$ python -q
>>> import numpy as np
>>> from numpy import linalg as LA
>>> np.set_printoptions(suppress=True, linewidth=160)
>>> K = np.load("mat.npy")
>>> print(K)
[[13  5  0  0  3  2]
 [ 0 16  0  1 10  8]
 [ 3  0  8  0  6  8]
 [ 3  0 10  3  0  4]
 [ 5 10  0  0 10  8]
 [ 9  0  6  1  1  3]
 [ 9  0 12  1  0  3]
 [ 0 14  0  3  8  8]
 [13  1  2  0  3  3]
 [11  5  0  0  9  7]
 [11  0  6  0  4  5]
 [13  4  0  0  8  6]
 [15  3  0  0  7  5]
 [ 1 10  0  2  6  6]
 [ 7  0  6  0  6  7]
 [ 9  7  0  0  5  4]
 [ 7  2  4  0  8  8]
 [ 9  4  1  0  8  7]
 [ 0  2  8  2  4  7]
 [ 0  9  5  5  5  8]
 [11  7  0  1  3  2]
 [ 3  0 10  3  0  4]
 [ 9 10  0  0  6  4]
 [ 3 14  0  1  8  6]
 [ 1  0 10  3  1  5]
 [ 1 11  0  0  9  8]
 [11  0  4  0  2  3]
 [ 0 12  0  4  6  7]
 [11  4  0  0 10  8]
 [ 5  2  5  0  6  7]
 [ 3  9  0  0  9  8]
 [ 7  8  0  0 10  8]
 [11  5  0  0  9  7]
 [ 9  6  0  0  6  5]
 [19  0  0  0  6  4]
 [ 1  2  7  0  6  8]
 [ 1  7  2  5  1  3]
 [15  0  3  0  3  3]
 [ 3  0 10  0  4  7]]
>>> Xc = K - K.mean(axis=0)
>>> evecs = LA.svd(Xc)[2][:5]
>>> other = Xc - Xc @ evecs.T @ evecs
>>> print(np.round(other.std(axis=0), 1) + 0)
[0.  0.  0.  0.  0.1 0.1]
>>> print(LA.norm(other, axis=1).round(6).argmax())
19
>>> print(np.round((Xc @ evecs.T).std(axis=0), 1))
[6.3 5.4 2.8 1.1 0.9]
>>> print(np.round(np.diag(evecs.T @ evecs), 1))
[1.  1.  1.  0.9 0.6 0.5]
>>> print(K.shape)
(39, 6)
>>> print(np.abs(K).max())
19
>>> print(np.unravel_index(np.abs(K).argmax(), K.shape))
(np.int64(34), np.int64(0))
>>> K[39]
Traceback (most recent call last):
  File "<python-input-15>", line 1, in <module>
    K[39]
    ~^^^^
IndexError: index 39 is out of bounds for axis 0 with size 39
>>> print(K.sum(axis=0))
[262 189 119  35 216 224]
>>> print(K.sum(axis=1))
[23 35 25 20 33 20 25 33 22 32 26 31 30 25 26 25 29 29 23 32 24 20 29 32 20 29 20 29 33 25 29 33 32 26 29 24 19 24 24]
>>> LA.rank(K)
Traceback (most recent call last):
  File "<python-input-18>", line 1, in <module>
    LA.rank(K)
    ^^^^^^^
AttributeError: module 'numpy.linalg' has no attribute 'rank'
>>> print(np.round(LA.svd(K, compute_uv=False), 1))
[76.9 38.8 30.1 15.3  6.3  1.5]
>>> print(LA.matrix_rank(K))
6
>>> print(np.round(LA.norm(K), 1))
92.8
>>> q, evecs = LA.qr(K[:, :2])[0], LA.qr(K[:, 2:])[0]
>>> sig = LA.svd(q.T @ evecs, compute_uv=False)
>>> print(np.round(LA.norm(q @ q.T - evecs @ evecs.T, 2), 1))
1.0
>>> print((sig > 0.9).sum())
1
>>> other = np.c_[K[:, :3] @ np.array([[0, 3, 5], [5, 2, 5], [0, 5, 4]]), np.array([0, 3, 2, -4, 2, -1, -2, 2, 2, -4, 2, -3, -2, 3, 3, 5, -1, 3, -2, 2, 3, -4, 1, -5, 0, -4, 1, 5, -5, 4, -5, 3, -5, 4, 2, 5, -1, -1, -4])]
>>> print(other)
[[25 49 90  0]
 [80 32 80  3]
 [ 0 49 47  2]
 [ 0 59 55 -4]
 [50 35 75  2]
 [ 0 57 69 -1]
 [ 0 87 93 -2]
 [70 28 70  2]
 [ 5 51 78  2]
 [25 43 80 -4]
 [ 0 63 79  2]
 [20 47 85 -3]
 [15 51 90 -2]
 [50 23 55  3]
 [ 0 51 59  3]
 [35 41 80  5]
 [10 45 61 -1]
 [20 40 69  3]
 [10 44 42 -2]
 [45 43 65  2]
 [35 47 90  3]
 [ 0 59 55 -4]
 [50 47 95  1]
 [70 37 85 -5]
 [ 0 53 45  0]
 [55 25 60 -4]
 [ 0 53 71  1]
 [60 24 60  5]
 [20 41 75 -5]
 [10 44 55  4]
 [45 27 60 -5]
 [40 37 75  3]
 [25 43 80 -5]
 [30 39 75  4]
 [ 0 57 95  2]
 [10 42 43  5]
 [35 27 48 -1]
 [ 0 60 87 -1]
 [ 0 59 55 -4]]
>>> print(np.round(LA.norm(LA.qr(K)[0].T @ other, axis=0) ** 2 / ((other ** 2).sum(axis=0) + 1e-12), 1))
[1.  1.  1.  0.2]
>>> print(np.round(LA.norm(other - K @ LA.lstsq(K, other)[0], axis=0), 1) + 0)
[ 0.   0.   0.  18.2]
>>> print(LA.matrix_rank(other))
4
>>> x = np.array([-2, -1, -1, 1, 2, -2])
>>> h1 = np.maximum(K @ x, 0)
>>> print(np.flatnonzero(h1 > 1e-9))
[]
>>> print(np.round(np.tanh(K @ x), 1))
[-1. -1. -1. -1. -1. -1. -1. -1. -1. -1. -1. -1. -1. -1. -1. -1. -1. -1. -1. -1. -1. -1. -1. -1. -1. -1. -1. -1. -1. -1. -1. -1. -1. -1. -1. -1. -1. -1. -1.]
>>> data = np.load("data.npy")
>>> print(data)
[[-8 -9  0  0]
 [-3 -4  0  0]
 [ 0  0 -8 -9]
 [ 0  0 -3 -4]]
>>> rng = np.random.default_rng(807670)
>>> z = rng.permutation(4)
>>> print(z)
[2 3 0 1]
>>> other = data[z][:, z]
>>> print(np.allclose(other, data))
True
>>> print(np.trace(other))
-24
>>> print(round(LA.det(other), 1), np.round(LA.det(data[z]), 1))
25.0 25.0
>>> LA.determinant(data)
Traceback (most recent call last):
  File "<python-input-44>", line 1, in <module>
    LA.determinant(data)
    ^^^^^^^^^^^^^^
AttributeError: module 'numpy.linalg' has no attribute 'determinant'
>>> assert data == data.T
Traceback (most recent call last):
  File "<python-input-45>", line 1, in <module>
    assert data == data.T
           ^^^^^^^^^^^^^^
ValueError: The truth value of an array with more than one element is ambiguous. Use a.any() or a.all()
>>> print(LA.matrix_power(data, 4))
[[12169 14472     0     0]
 [ 4824  5737     0     0]
 [    0     0 12169 14472]
 [    0     0  4824  5737]]
>>> print(np.trace(data))
-24
>>> print((data - data.T) / 2)
[[ 0. -3.  0.  0.]
 [ 3.  0.  0.  0.]
 [ 0.  0.  0. -3.]
 [ 0.  0.  3.  0.]]
>>> print(data @ data)
[[ 91 108   0   0]
 [ 36  43   0   0]
 [  0   0  91 108]
 [  0   0  36  43]]
>>> print(round(float(LA.det(data)), 1))
25.0
>>> print(np.allclose(data @ data.T, data.T @ data))
False
>>> print(np.round(np.sort(np.abs(LA.eigvals(data))), 1))
[ 0.4  0.4 11.6 11.6]
>>> print(np.round(np.abs(LA.eigvals(data)).max(), 1))
11.6
>>> print((data + data.T) / 2)
[[-8. -6.  0.  0.]
 [-6. -4.  0.  0.]
 [ 0.  0. -8. -6.]
 [ 0.  0. -6. -4.]]
>>> x = np.array([2, 3, 2, 0])
>>> rhs = data @ x
>>> beta, lr = np.zeros(4), 1 / LA.norm(data, 2) ** 2
>>> for i in range(200):
...     beta -= lr * data.T @ (data @ beta - rhs)
...     if i % 50 == 0: print(i, round(LA.norm(data @ beta - rhs), 1))
... 
0 0.6
50 0.6
100 0.6
150 0.5
>>> print(beta.round(1))
[2.3 2.7 1.  0.8]
>>> f = np.array([3, 2, 1, 4])
>>> other = data + np.outer(f, np.eye(4)[3])
>>> print(LA.matrix_rank(LA.inv(other) - LA.inv(data), tol=1e-8))
1
>>> print(np.round(LA.det(other) / LA.det(data), 1), np.round(1 + LA.solve(data, f)[3], 1))
-4.8 -4.8
>>> E = np.load("sample12.npy")
>>> print(E)
[[-1.5 -1.1 -0.2  0.   0.   0.7  0.  -0.3]
 [ 0.  -0.7  1.2  1.1 -0.3 -0.7  0.7  1.2]
 [-3.1 -1.3  1.3 -1.2  0.2 -0.3 -0.7 -1.6]
 [ 0.1 -0.8 -0.5 -0.7 -2.1 -0.1  0.2 -0.8]
 [-0.1 -0.6 -1.1 -0.8  0.8  0.4  1.4  0.8]
 [ 1.2  0.3 -0.9 -0.2  0.1  0.3 -1.7  0.8]
 [-1.4  0.4 -0.2  1.5  1.5 -0.4  0.3  0.4]
 [ 0.3 -0.9 -0.9  0.2 -1.3  0.3  0.  -1.8]
 [-0.5  0.6  0.7 -0.4  1.3 -1.4 -1.1  0.3]
 [-1.6  2.4 -1.3 -1.1 -1.  -0.3  0.9  0.8]
 [-0.1 -1.8 -1.9  0.3  1.1  1.8  1.3  0.9]
 [-0.3  0.4 -1.2 -1.1  0.2  1.3  0.9  0.6]
 [ 2.2  0.   0.2 -1.2  0.7 -0.2  1.6  0. ]
 [-0.2  1.4 -1.1 -0.2  0.4  0.5 -0.1  0.6]
 [ 1.1 -0.8 -1.8  0.3 -0.2 -2.6 -0.4 -0.5]]
>>> other = E + rng.integers(-2, 3, (15, 7)) @ rng.integers(-2, 3, (7, 8))
>>> print(other.round(1))
[[-1.5  2.9 12.8 -5.  -2.   0.7  0.   4.7]
 [-5.   5.3 15.2 -7.9 -1.3 -4.7 -1.3  6.2]
 [-1.1  8.7  9.3 -1.2 -3.8  3.7  5.3  2.4]
 [-1.9  5.2  0.5 -0.7 -8.1  0.9 -4.8  1.2]
 [ 3.9 -2.6 -3.1 -3.8  3.8  4.4  9.4  1.8]
 [ 3.2 -6.7 -0.9  2.8  0.1  4.3 -9.7 -1.2]
 [ 0.6  0.4 -0.2  2.5  1.5 -1.4 -2.7 -0.6]
 [ 1.3  3.1  8.1  1.2 -5.3  2.3  6.   3.2]
 [-9.5  0.6  2.7 -6.4  7.3 -1.4 -0.1 -1.7]
 [ 4.4  1.4 -3.3  3.9 -7.  -3.3 -6.1  1.8]
 [-5.1  8.2 18.1 -9.7  3.1 -5.2  4.3  5.9]
 [-2.3 -0.6 -1.2  5.9 -1.8  0.3  0.9 -0.4]
 [-5.8  1.   3.2 -9.2 -0.3  1.8 -4.4  2. ]
 [ 2.8 -2.6 -7.1  8.8 -0.6  0.5  6.9 -0.4]
 [ 3.1 -1.8  3.2  0.3 -0.2  2.4  3.6  1.5]]
>>> print(np.round(LA.svd(other - E, compute_uv=False), 1) + 0)
[41.7 22.4 19.3 12.1 11.1  9.2  5.2  0. ]
>>> print(np.round(other - E, 1))
[[  0.   4.  13.  -5.  -2.   0.   0.   5.]
 [ -5.   6.  14.  -9.  -1.  -4.  -2.   5.]
 [  2.  10.   8.   0.  -4.   4.   6.   4.]
 [ -2.   6.   1.   0.  -6.   1.  -5.   2.]
 [  4.  -2.  -2.  -3.   3.   4.   8.   1.]
 [  2.  -7.   0.   3.   0.   4.  -8.  -2.]
 [  2.   0.   0.   1.   0.  -1.  -3.  -1.]
 [  1.   4.   9.   1.  -4.   2.   6.   5.]
 [ -9.   0.   2.  -6.   6.   0.   1.  -2.]
 [  6.  -1.  -2.   5.  -6.  -3.  -7.   1.]
 [ -5.  10.  20. -10.   2.  -7.   3.   5.]
 [ -2.  -1.   0.   7.  -2.  -1.   0.  -1.]
 [ -8.   1.   3.  -8.  -1.   2.  -6.   2.]
 [  3.  -4.  -6.   9.  -1.   0.   7.  -1.]
 [  2.  -1.   5.   0.   0.   5.   4.   2.]]
>>> print(LA.matrix_rank(other - E, tol=1e-8))
7
>>> x = np.array([-2, -1, 3, -1, -2, 2, 0, -1])
>>> rhs = E @ x
>>> print(rhs.round(1))
[  5.2   1.2  13.2   4.6  -3.3  -5.6  -3.9   2.4  -2.8  -1.4  -3.5  -0.7  -4.4  -4.5 -11.4]
>>> print(np.round(LA.lstsq(E, rhs)[0], 1) + 0)
[-2. -1.  3. -1. -2.  2.  0. -1.]
>>> print(np.round(LA.solve(E.T @ E, E.T @ rhs), 1) + 0)
[-2. -1.  3. -1. -2.  2.  0. -1.]
>>> try:
...     LA.solve(E, rhs)
... except LA.LinAlgError as e:
...     print(e)
... 
Last 2 dimensions of the array must be square
>>> rhs = rhs + 0.1 * rng.normal(size=15)
>>> print(rhs.round(1))
[  5.2   1.3  13.2   4.5  -3.4  -5.7  -4.    2.3  -2.9  -1.3  -3.5  -0.8  -4.2  -4.6 -11.3]
>>> beta, *_ = LA.lstsq(E, rhs)
>>> print(np.round(E.T @ (rhs - E @ beta), 1) + 0)
[0. 0. 0. 0. 0. 0. 0. 0.]
>>> print(beta.round())
[-2. -1.  3. -1. -2.  2.  0. -1.]
>>> print(round(LA.norm(rhs - E @ beta), 1))
0.3
>>> q, Rm = LA.qr(E)
>>> print(np.allclose(Rm.T @ Rm, E.T @ E))
True
>>> print(np.round(q @ Rm, 1) + 0)
[[-1.5 -1.1 -0.2  0.   0.   0.7  0.  -0.3]
 [ 0.  -0.7  1.2  1.1 -0.3 -0.7  0.7  1.2]
 [-3.1 -1.3  1.3 -1.2  0.2 -0.3 -0.7 -1.6]
 [ 0.1 -0.8 -0.5 -0.7 -2.1 -0.1  0.2 -0.8]
 [-0.1 -0.6 -1.1 -0.8  0.8  0.4  1.4  0.8]
 [ 1.2  0.3 -0.9 -0.2  0.1  0.3 -1.7  0.8]
 [-1.4  0.4 -0.2  1.5  1.5 -0.4  0.3  0.4]
 [ 0.3 -0.9 -0.9  0.2 -1.3  0.3  0.  -1.8]
 [-0.5  0.6  0.7 -0.4  1.3 -1.4 -1.1  0.3]
 [-1.6  2.4 -1.3 -1.1 -1.  -0.3  0.9  0.8]
 [-0.1 -1.8 -1.9  0.3  1.1  1.8  1.3  0.9]
 [-0.3  0.4 -1.2 -1.1  0.2  1.3  0.9  0.6]
 [ 2.2  0.   0.2 -1.2  0.7 -0.2  1.6  0. ]
 [-0.2  1.4 -1.1 -0.2  0.4  0.5 -0.1  0.6]
 [ 1.1 -0.8 -1.8  0.3 -0.2 -2.6 -0.4 -0.5]]
>>> print(np.round(q.T @ q, 1) + 0)
[[1. 0. 0. 0. 0. 0. 0. 0.]
 [0. 1. 0. 0. 0. 0. 0. 0.]
 [0. 0. 1. 0. 0. 0. 0. 0.]
 [0. 0. 0. 1. 0. 0. 0. 0.]
 [0. 0. 0. 0. 1. 0. 0. 0.]
 [0. 0. 0. 0. 0. 1. 0. 0.]
 [0. 0. 0. 0. 0. 0. 1. 0.]
 [0. 0. 0. 0. 0. 0. 0. 1.]]
>>> print(np.round(np.abs(np.diag(Rm)), 1))
[4.9 4.2 4.2 3.1 3.6 3.7 3.2 2.3]
>>> print(np.round(np.trace(q @ q.T), 1))
8.0
>>> print(q.shape, Rm.shape)
(15, 8) (8, 8)
>>> evals, evecs = LA.eig(data)
>>> print(np.round(np.sort(LA.eigvals(data @ data)), 1))
[  0.2   0.2 133.8 133.8]
>>> print(round(np.prod(evals), 1))
25.0
>>> print(np.round(np.sort(LA.eigvals(LA.inv(data))), 1))
[-2.3 -2.3 -0.1 -0.1]
>>> print(np.round(data @ evecs[:, 0] - evals[0] * evecs[:, 0], 1) + 0)
[0. 0. 0. 0.]
>>> mat = np.loadtxt("out4.csv", delimiter=",")
>>> print(mat)
[[0. 0. 0. 1. 0.]
 [0. 1. 0. 0. 0.]
 [1. 0. 0. 0. 0.]
 [0. 0. 0. 0. 1.]
 [0. 0. 1. 0. 0.]]
>>> print(np.round(LA.pinv(mat), 1))
[[0. 0. 1. 0. 0.]
 [0. 1. 0. 0. 0.]
 [0. 0. 0. 0. 1.]
 [1. 0. 0. 0. 0.]
 [0. 0. 0. 1. 0.]]
>>> print(np.round(LA.svd(mat, compute_uv=False), 1))
[1. 1. 1. 1. 1.]
>>> F = np.load("dump.npy")
>>> print(F)
[[1 0 0 0 0 0 0 0 0 0 0 0]
 [0 0 0 0 0 0 0 0 1 0 0 0]
 [0 0 0 0 0 0 0 0 0 0 0 1]
 [0 0 1 0 0 0 0 0 0 0 0 0]
 [0 0 0 0 1 0 0 0 0 0 0 0]
 [0 0 0 0 0 0 1 0 0 0 0 0]
 [0 0 0 1 0 0 0 0 0 0 0 0]
 [0 0 0 0 0 0 0 0 0 1 0 0]
 [0 0 0 0 0 1 0 0 0 0 0 0]
 [0 1 0 0 0 0 0 0 0 0 0 0]
 [0 0 0 0 0 0 0 1 0 0 0 0]
 [0 0 0 0 0 0 0 0 0 0 1 0]]
>>> print(np.round(LA.svd(F, compute_uv=False), 1))
[1. 1. 1. 1. 1. 1. 1. 1. 1. 1. 1. 1.]
>>> print(F[:, 0] @ F[:, 9])
0
>>> print(F @ F.T)
[[1 0 0 0 0 0 0 0 0 0 0 0]
 [0 1 0 0 0 0 0 0 0 0 0 0]
 [0 0 1 0 0 0 0 0 0 0 0 0]
 [0 0 0 1 0 0 0 0 0 0 0 0]
 [0 0 0 0 1 0 0 0 0 0 0 0]
 [0 0 0 0 0 1 0 0 0 0 0 0]
 [0 0 0 0 0 0 1 0 0 0 0 0]
 [0 0 0 0 0 0 0 1 0 0 0 0]
 [0 0 0 0 0 0 0 0 1 0 0 0]
 [0 0 0 0 0 0 0 0 0 1 0 0]
 [0 0 0 0 0 0 0 0 0 0 1 0]
 [0 0 0 0 0 0 0 0 0 0 0 1]]
>>> print(np.round(LA.det(F), 1))
-1.0
>>> print(F @ F)
[[1 0 0 0 0 0 0 0 0 0 0 0]
 [0 0 0 0 0 1 0 0 0 0 0 0]
 [0 0 0 0 0 0 0 0 0 0 1 0]
 [0 0 0 0 0 0 0 0 0 0 0 1]
 [0 0 0 0 1 0 0 0 0 0 0 0]
 [0 0 0 1 0 0 0 0 0 0 0 0]
 [0 0 1 0 0 0 0 0 0 0 0 0]
 [0 1 0 0 0 0 0 0 0 0 0 0]
 [0 0 0 0 0 0 1 0 0 0 0 0]
 [0 0 0 0 0 0 0 0 1 0 0 0]
 [0 0 0 0 0 0 0 0 0 1 0 0]
 [0 0 0 0 0 0 0 1 0 0 0 0]]
>>> print(np.flatnonzero(LA.matrix_power((F != 0) + (F.T != 0) + np.eye(12), 12)[6]))
[ 1  2  3  5  6  7  8  9 10 11]
